$ ipython --no-banner

In [1]: import numpy as np

In [2]: from numpy import linalg as LA

In [3]: np.set_printoptions(precision=1, suppress=True, linewidth=120)

In [4]: def tidy(a):
   ...:     return np.round(a, 1) + 0
   ...: 

In [5]: E = np.load("arr.npy")

In [6]: E
Out[6]: 
array([[ 0.,  4.,  0.,  0.],
       [ 4., -2.,  4.,  0.],
       [ 0.,  4.,  0.,  4.],
       [ 0.,  0.,  4., -3.]])

In [7]: other = E / np.sqrt((E ** 2).mean(axis=1, keepdims=True))

In [8]: LA.matrix_rank(other) == LA.matrix_rank(E)
Out[8]: np.True_

In [9]: other[3]
Out[9]: array([ 0. ,  0. ,  1.6, -1.2])

In [10]: tidy(LA.norm(other, axis=1))
Out[10]: array([2., 2., 2., 2.])

In [11]: vals, vecs = LA.eigh(E)

In [12]: tidy(vecs.T @ vecs)
Out[12]: 
array([[1., 0., 0., 0.],
       [0., 1., 0., 0.],
       [0., 0., 1., 0.],
       [0., 0., 0., 1.]])

In [13]: tidy(vecs @ np.diag(vals) @ vecs.T)
Out[13]: 
array([[ 0.,  4.,  0.,  0.],
       [ 4., -2.,  4.,  0.],
       [ 0.,  4.,  0.,  4.],
       [ 0.,  0.,  4., -3.]])

In [14]: tidy(np.abs(vecs[:, -1]))
Out[14]: array([0.4, 0.6, 0.6, 0.3])

In [15]: np.abs(vecs[:, -1]).round(6).argmax()
Out[15]: np.int64(2)

In [16]: tidy(vals)
Out[16]: array([-7.7, -4.2,  1.5,  5.4])

In [17]: (vals > 1e-8).sum(), (vals < -1e-8).sum()
Out[17]: (np.int64(2), np.int64(2))

In [18]: tidy(LA.svd(E, compute_uv=False))
Out[18]: array([7.7, 5.4, 4.2, 1.5])

In [19]: tidy(LA.eigvalsh(E + 5 * np.eye(4)))
Out[19]: array([-2.7,  0.8,  6.5, 10.4])

In [20]: vals.sum(), np.trace(E)
Out[20]: (np.float64(-5.0), np.float64(-5.0))

In [21]: np.unique(vals.round(6) + 0, return_counts=True)[1]
Out[21]: array([1, 1, 1, 1])

In [22]: hat = np.triu(np.array([[3, 0, 3, 3], [2, 1, 0, 2], [1, 1, 2, 2], [1, 1, 1, 0]]), 1) + np.eye(4)

In [23]: other = hat @ E @ LA.inv(hat)

In [24]: hat @ E - E @ hat
Out[24]: 
array([[  0.,  12.,  12.,  -5.],
       [  0.,   0.,  -4., -22.],
       [  0.,   0.,   8., -14.],
       [  0.,   0.,   0.,  -8.]])

In [25]: other
Out[25]: 
array([[  0.,  16.,  12., -53.],
       [  4.,  -2.,   0., -14.],
       [  0.,   4.,   8., -26.],
       [  0.,   0.,   4., -11.]])

In [26]: r0 = np.array([0, 1, 0, -1, -3, -1])

In [27]: X = r0[np.abs(np.subtract.outer(np.arange(6), np.arange(6)))]

In [28]: X
Out[28]: 
array([[ 0,  1,  0, -1, -3, -1],
       [ 1,  0,  1,  0, -1, -3],
       [ 0,  1,  0,  1,  0, -1],
       [-1,  0,  1,  0,  1,  0],
       [-3, -1,  0,  1,  0,  1],
       [-1, -3, -1,  0,  1,  0]])

In [29]: rng = np.random.default_rng(588334)

In [30]: lab = rng.permutation(6)

In [31]: lab
Out[31]: array([1, 3, 2, 4, 0, 5])

In [32]: other = X[lab][:, lab]

In [33]: other
Out[33]: 
array([[ 0,  0,  1, -1,  1, -3],
       [ 0,  0,  1,  1, -1,  0],
       [ 1,  1,  0,  0,  0, -1],
       [-1,  1,  0,  0, -3,  1],
       [ 1, -1,  0, -3,  0, -1],
       [-3,  0, -1,  1, -1,  0]])

In [34]: np.trace(other)
Out[34]: np.int64(0)

In [35]: tidy(np.sort(np.abs(LA.eigvals(other))))
Out[35]: array([0.4, 1.3, 2.4, 3. , 3. , 5.3])

In [36]: tidy(LA.det(other)), tidy(LA.det(X[lab]))
Out[36]: (np.float64(63.0), np.float64(-63.0))

In [37]: np.diag(other)
Out[37]: array([0, 0, 0, 0, 0, 0])

In [38]: w1 = np.array([[2, 1], [1, 2], [1, 2], [0, 0], [1, 1], [0, 0]])

In [39]: b = np.array([1, -1])

In [40]: H = np.maximum(other @ w1 + b, 0)

In [41]: (H > 0).astype(int)
Out[41]: 
array([[1, 1],
       [1, 0],
       [1, 1],
       [0, 0],
       [1, 0],
       [0, 0]])

In [42]: H
Out[42]: 
array([[3, 2],
       [1, 0],
       [4, 2],
       [0, 0],
       [2, 0],
       [0, 0]])

In [43]: W2 = np.array([[-3, 3], [2, -3]])

In [44]: H @ W2
Out[44]: 
array([[-5,  3],
       [-3,  3],
       [-8,  6],
       [ 0,  0],
       [-6,  6],
       [ 0,  0]])

In [45]: (H @ W2).round(6).argmax(axis=1)
Out[45]: array([1, 1, 1, 0, 1, 0])

In [46]: w1 @ W2
Out[46]: 
array([[-4,  3],
       [ 1, -3],
       [ 1, -3],
       [ 0,  0],
       [-1,  0],
       [ 0,  0]])

In [47]: other = LA.invert(X)
Traceback (most recent call last):
  Cell In[47], line 1
    other = LA.invert(X)
AttributeError: module 'numpy.linalg' has no attribute 'invert'


In [48]: other = LA.inv(X)

In [49]: tidy(LA.det(X) * other)
Out[49]: 
array([[-24.,  18., -27., -36.,   3., -18.],
       [ 18., -24.,  36.,  27., -18.,   3.],
       [-27.,  36., -54.,  -9.,  27., -36.],
       [-36.,  27.,  -9., -54.,  36., -27.],
       [  3., -18.,  27.,  36., -24.,  18.],
       [-18.,   3., -36., -27.,  18., -24.]])

In [50]: tidy(X @ other)
Out[50]: 
array([[1., 0., 0., 0., 0., 0.],
       [0., 1., 0., 0., 0., 0.],
       [0., 0., 1., 0., 0., 0.],
       [0., 0., 0., 1., 0., 0.],
       [0., 0., 0., 0., 1., 0.],
       [0., 0., 0., 0., 0., 1.]])

In [51]: mat = np.loadtxt("case4.csv", delimiter=",")

In [52]: mat
Out[52]: 
array([[-1.,  1., -1.,  1.,  0.],
       [ 1., -1.,  0., -1.,  1.],
       [ 0.,  2.,  1., -2., -1.],
       [ 2., -2.,  1.,  2.,  0.],
       [ 1.,  1., -2., -2., -1.],
       [ 0., -2.,  2., -2.,  2.],
       [ 2., -2., -2., -2., -1.],
       [ 1., -1., -1., -1.,  2.]])

In [53]: vals, vecs = LA.eig(E)

In [54]: tidy(E @ vecs[:, 0] - vals[0] * vecs[:, 0])
Out[54]: array([0., 0., 0., 0.])

In [55]: tidy(vals)
Out[55]: array([ 5.4,  1.5, -7.7, -4.2])

In [56]: tidy(np.prod(vals))
Out[56]: np.float64(256.0)

In [57]: tidy(np.sort(LA.eigvals(E.T)))
Out[57]: array([-7.7, -4.2,  1.5,  5.4])

In [58]: tidy(np.sort(LA.eigvals(LA.inv(E))))
Out[58]: array([-0.2, -0.1,  0.2,  0.7])

In [59]: tidy(np.sort(LA.eigvals(E @ E)))
Out[59]: array([ 2.1, 17.4, 29.6, 59.9])

In [60]: vals, vecs = LA.eigh(E)

In [61]: x0 = np.array([3, 1, 2, 2])

In [62]: tidy(vecs * np.abs(vals) @ vecs.T)
Out[62]: 
array([[ 3.4, -0.9,  1.9,  0.5],
       [-0.9,  5.7, -0.4,  1.5],
       [ 1.9, -0.4,  5.2, -1.3],
       [ 0.5,  1.5, -1.3,  4.6]])

In [63]: np.abs(E).sum(axis=1).max(), tidy(np.abs(vals).max())
Out[63]: (np.float64(10.0), np.float64(7.7))

In [64]: x0 @ E @ x0
Out[64]: np.float64(58.0)

In [65]: tidy(vecs * np.maximum(vals, 0) @ vecs.T)
Out[65]: 
array([[1.7, 1.6, 1. , 0.2],
       [1.6, 1.9, 1.8, 0.8],
       [1. , 1.8, 2.6, 1.4],
       [0.2, 0.8, 1.4, 0.8]])

In [66]: lab = rng.permutation(5)

In [67]: other = mat[:, lab] * rng.choice([-1, 1], 5)

In [68]: other
Out[68]: 
array([[-1.,  1.,  1.,  1., -0.],
       [ 1., -1., -1., -0., -1.],
       [-2., -2., -0., -1.,  1.],
       [ 2.,  2., -2., -1., -0.],
       [-1., -2., -1.,  2.,  1.],
       [ 2., -2., -0., -2., -2.],
       [ 2., -2., -2.,  2.,  1.],
       [ 1., -1., -1.,  1., -2.]])

In [69]: Uu, _, Vh = LA.svd(mat.T @ other)

In [70]: tidy(Uu @ Vh)
Out[70]: 
array([[ 0.,  0., -1.,  0.,  0.],
       [-1.,  0.,  0.,  0.,  0.],
       [ 0.,  0.,  0., -1.,  0.],
       [ 0.,  1.,  0.,  0.,  0.],
       [ 0.,  0.,  0.,  0., -1.]])

In [71]: lab
Out[71]: array([1, 3, 0, 2, 4])

In [72]: x0 = np.array([3, 1, 3, 0, 1])

In [73]: rhs = other @ x0

In [74]: tidy(LA.solve(other.T @ other, other.T @ rhs))
Out[74]: array([3., 1., 3., 0., 1.])

In [75]: tidy(LA.lstsq(other, rhs)[0])
Out[75]: array([3., 1., 3., 0., 1.])

In [76]: rhs = rhs + 0.1 * rng.normal(size=8)

In [77]: tidy(rhs)
Out[77]: array([ 0.8, -1.9, -7.2,  1.9, -7. ,  2. , -1.1, -3. ])

In [78]: b, *_ = LA.lstsq(other, rhs)

In [79]: [round(float(LA.norm(LA.solve(other.T @ other + lam * np.eye(5), other.T @ rhs))), 2) for lam in (0, 1, 10, 100)]
Out[79]: [4.47, 3.28, 1.51, 0.39]

In [80]: tidy(b)
Out[80]: array([3., 1., 3., 0., 1.])

In [81]: tidy(other.T @ (rhs - other @ b))
Out[81]: array([0., 0., 0., 0., 0.])

In [82]: tidy(LA.norm(rhs - other @ b))
Out[82]: np.float64(0.3)

In [83]: A = np.load("x.npy")

In [84]: A
Out[84]: 
array([[-0.7, -0.1,  0. ,  1.1,  0.1, -0.5,  2.7],
       [ 1. , -0.6, -1.6, -0.1, -0.9,  2. ,  0.4],
       [ 0.6, -1.5,  0.4, -1.2, -1.3, -1.7, -0.5],
       [ 0.7, -1. ,  0.4, -1.4,  0. , -1.6, -1.7],
       [-0.3, -0.5,  0.8,  1.6,  1.6, -1.1, -1.2],
       [ 1.2, -1. , -1.1,  1.1, -1. , -1.8, -0.1],
       [ 0.3,  0.3,  2.2, -1.2,  1.2, -0.4, -0.8],
       [-0.1, -2.1,  0.4, -0.5, -0.9,  0.4,  1.8],
       [ 0.7, -0.5,  0.2,  1.4, -1.3,  0.7,  2. ],
       [ 1.1, -1.3,  1.9, -0.1,  1.3,  0.6, -0.7],
       [-0.4, -0.6,  0. , -2.3,  0.4, -1.7,  0.2],
       [ 1.1,  0.4,  1.1, -0.4,  1.6,  0.8,  1.7],
       [ 1.2, -1.6,  0.7, -0.3,  1.7, -1.4,  0. ],
       [-0.5, -2.5,  0.6,  0.2,  1.2,  0.2, -0.6],
       [-0.5, -1.5,  1.9, -0.8, -0.9, -0.8,  0.8],
       [-0.4, -1.9, -1. , -0.5, -2. , -0.1,  0. ],
       [ 1.4, -2.1, -0.4,  0.1,  0.5, -1.3,  0.8],
       [-0.5,  2.4,  0.4,  0.2,  1.2,  0.4,  1. ],
       [-1.2,  2.4,  0.7,  1. ,  0.1,  0.4, -0.7],
       [-0.6, -0.6,  0.9,  1.2, -0.7,  2.2, -0.6],
       [-1.2,  0.5,  0.9,  0.4,  2.2,  0.2,  1.3],
       [ 0.2,  1.6,  0.4, -1.2, -2.1, -0.3, -0.7],
       [-1.2, -1.8, -0.6, -0.1,  1.3, -1.4,  0.8],
       [ 0.8, -1.2,  1.7, -1.7, -0.1, -0.3,  0.9],
       [ 2. ,  0.1, -1.7,  0.6,  0.4, -0.5, -1.1],
       [ 1.2, -2. ,  0. ,  0.9, -0.4,  1.4, -0.8],
       [-1.3,  0.9, -2. ,  1.1,  0.6,  0. ,  0.8],
       [ 1.4,  1.2, -1.6, -1. ,  1.4, -0.1, -0.1],
       [-2.3,  0.5,  0.4, -1.4,  0. ,  0.4,  1.1],
       [ 1.9,  1. ,  0.4, -1.4, -0.7,  0.3,  1.3],
       [-1.3, -1.7,  0.9, -1.7, -0.3,  0.7,  0.6],
       [ 1.8,  0.2, -0.7, -0.1,  0.4,  2.2, -0.4],
       [ 0.3,  1.4,  0.2, -1.2, -1.9,  0.2,  1.3],
       [-1.5,  0.8,  1.8, -0.8,  0.5,  0.5,  1.4],
       [-0.2, -1.2,  1.5, -0.9,  1. ,  1.8, -0.4]])

In [85]: cen = A - A.mean(axis=0)

In [86]: vecs = LA.svd(cen)[2][:6]

In [87]: other = cen - cen @ vecs.T @ vecs

In [88]: tidy(LA.norm(other) / LA.norm(cen))
Out[88]: np.float64(0.2)

In [89]: tidy(np.cov(cen @ vecs.T, rowvar=False))
Out[89]: 
array([[2. , 0. , 0. , 0. , 0. , 0. ],
       [0. , 1.7, 0. , 0. , 0. , 0. ],
       [0. , 0. , 1.4, 0. , 0. , 0. ],
       [0. , 0. , 0. , 1.2, 0. , 0. ],
       [0. , 0. , 0. , 0. , 1.1, 0. ],
       [0. , 0. , 0. , 0. , 0. , 0.8]])

In [90]: LA.norm(other, axis=1).round(6).argmax()
Out[90]: np.int64(8)

In [91]: tidy(other.std(axis=0))
Out[91]: array([0.2, 0.1, 0.4, 0.4, 0.2, 0.2, 0.1])

In [92]: x0 = np.array([0, 0, -3, -3, -2, -3, 1])

In [93]: rhs = A @ x0

In [94]: tidy(LA.solve(A.T @ A, A.T @ rhs))
Out[94]: array([ 0.,  0., -3., -3., -2., -3.,  1.])

In [95]: tidy(LA.pinv(A) @ A)
Out[95]: 
array([[1., 0., 0., 0., 0., 0., 0.],
       [0., 1., 0., 0., 0., 0., 0.],
       [0., 0., 1., 0., 0., 0., 0.],
       [0., 0., 0., 1., 0., 0., 0.],
       [0., 0., 0., 0., 1., 0., 0.],
       [0., 0., 0., 0., 0., 1., 0.],
       [0., 0., 0., 0., 0., 0., 1.]])

In [96]: rhs = rhs + 0.3 * rng.normal(size=35)

In [97]: tidy(rhs)
Out[97]: 
array([  0.5,   0.7,   9.7,   5.9,  -8.7,   6.8,  -4.9,   2.9,  -2.5, -11.1,  11.8,  -5.9,   0.2,  -5.9,   1.6,   8.2,
         4.8,  -4.8,  -7. , -12.1,  -8. ,   6.9,   5.3,   2.3,   2.7,  -6.5,   2.2,   5.1,   3. ,   4.5,   1.6,  -5.6,
         7.4,  -4.3,  -9.3])

In [98]: b, *_ = LA.lstsq(A, rhs)

In [99]: tidy(A.T @ (rhs - A @ b))
Out[99]: array([0., 0., 0., 0., 0., 0., 0.])

In [100]: tidy(LA.norm(rhs - A @ b))
Out[100]: np.float64(1.8)

In [101]: b.round()
Out[101]: array([-0., -0., -3., -3., -2., -3.,  1.])

In [102]: tidy(b)
Out[102]: array([-0.1, -0.1, -3. , -3.1, -2. , -3. ,  1. ])

In [103]: [round(float(LA.norm(LA.solve(A.T @ A + lam * np.eye(7), A.T @ rhs))), 2) for lam in (0, 1, 10, 100)]
Out[103]: [5.69, 5.55, 4.55, 1.71]

In [104]: arr = np.load("a.npy")

In [105]: tidy(arr)
Out[105]: 
array([[ 0.2, -1.3,  0.7],
       [-1.2, -0.2,  1.9],
       [ 0.4,  0.4, -0.9],
       [-0.5, -1.4,  1.9],
       [ 1.6,  0.7, -3. ],
       [ 0.4,  1.3, -1.7],
       [ 1.9,  0.7, -3.4],
       [-0.3, -0.6,  0.9]])

In [106]: LA.cond(arr) > 100
Out[106]: np.True_

In [107]: tidy(LA.norm(arr, 2) / LA.norm(arr))
Out[107]: np.float64(1.0)

In [108]: [round(float(x), 1) for x in LA.svd(arr, compute_uv=False)[:3]]
Out[108]: [6.7, 1.9, 0.0]

In [109]: LA.matrix_rank(arr, rtol=0.1)
Out[109]: np.int64(2)

In [110]: np.argsort(-LA.norm(arr, axis=0).round(6), kind="stable")[:3]
Out[110]: array([2, 0, 1])

In [111]: arr @ arr
Traceback (most recent call last):
  Cell In[111], line 1
    arr @ arr
ValueError: matmul: Input operand 1 has a mismatch in its core dimension 0, with gufunc signature (n?,k),(k,m?)->(n?,m?) (size 8 is different from 3)


In [112]: cov = arr.T @ arr

In [113]: tidy(LA.svd(arr, compute_uv=False) ** 2)
Out[113]: array([44.4,  3.7,  0. ])

In [114]: tidy(LA.eigvalsh(cov)[::-1])
Out[114]: array([44.4,  3.7,  0. ])

In [115]: tidy(np.trace(cov)), tidy((arr ** 2).sum())
Out[115]: (np.float64(48.1), np.float64(48.1))

In [116]: K = np.array([[2.0, 0.0, 0.0, 0.0, 0.0, 0.0, 0.0, 0.0],
     ...:     [0.0, 18.0, 0.0, 20.0, 16.0, 0.0, 20.0, 8.0],
     ...:     [0.0, 0.0, 2.0, 0.0, 0.0, 0.0, 0.0, 0.0],
     ...:     [0.0, 20.0, 0.0, 27.0, 20.0, 0.0, 25.0, 10.0],
     ...:     [0.0, 16.0, 0.0, 20.0, 18.0, 0.0, 20.0, 8.0],
     ...:     [0.0, 0.0, 0.0, 0.0, 0.0, 2.0, 0.0, 0.0],
     ...:     [0.0, 20.0, 0.0, 25.0, 20.0, 0.0, 27.0, 10.0],
     ...:     [0.0, 8.0, 0.0, 10.0, 8.0, 0.0, 10.0, 6.0]])

In [117]: K
Out[117]: 
array([[ 2.,  0.,  0.,  0.,  0.,  0.,  0.,  0.],
       [ 0., 18.,  0., 20., 16.,  0., 20.,  8.],
       [ 0.,  0.,  2.,  0.,  0.,  0.,  0.,  0.],
       [ 0., 20.,  0., 27., 20.,  0., 25., 10.],
       [ 0., 16.,  0., 20., 18.,  0., 20.,  8.],
       [ 0.,  0.,  0.,  0.,  0.,  2.,  0.,  0.],
       [ 0., 20.,  0., 25., 20.,  0., 27., 10.],
       [ 0.,  8.,  0., 10.,  8.,  0., 10.,  6.]])

In [118]: tidy(LA.norm(K, 2) / LA.norm(K))
Out[118]: np.float64(1.0)

In [119]: np.argsort(-LA.norm(K, axis=0).round(6), kind="stable")[:3]
Out[119]: array([3, 6, 1])

In [120]: LA.matrix_rank(K, rtol=0.1)
Out[120]: np.int64(1)
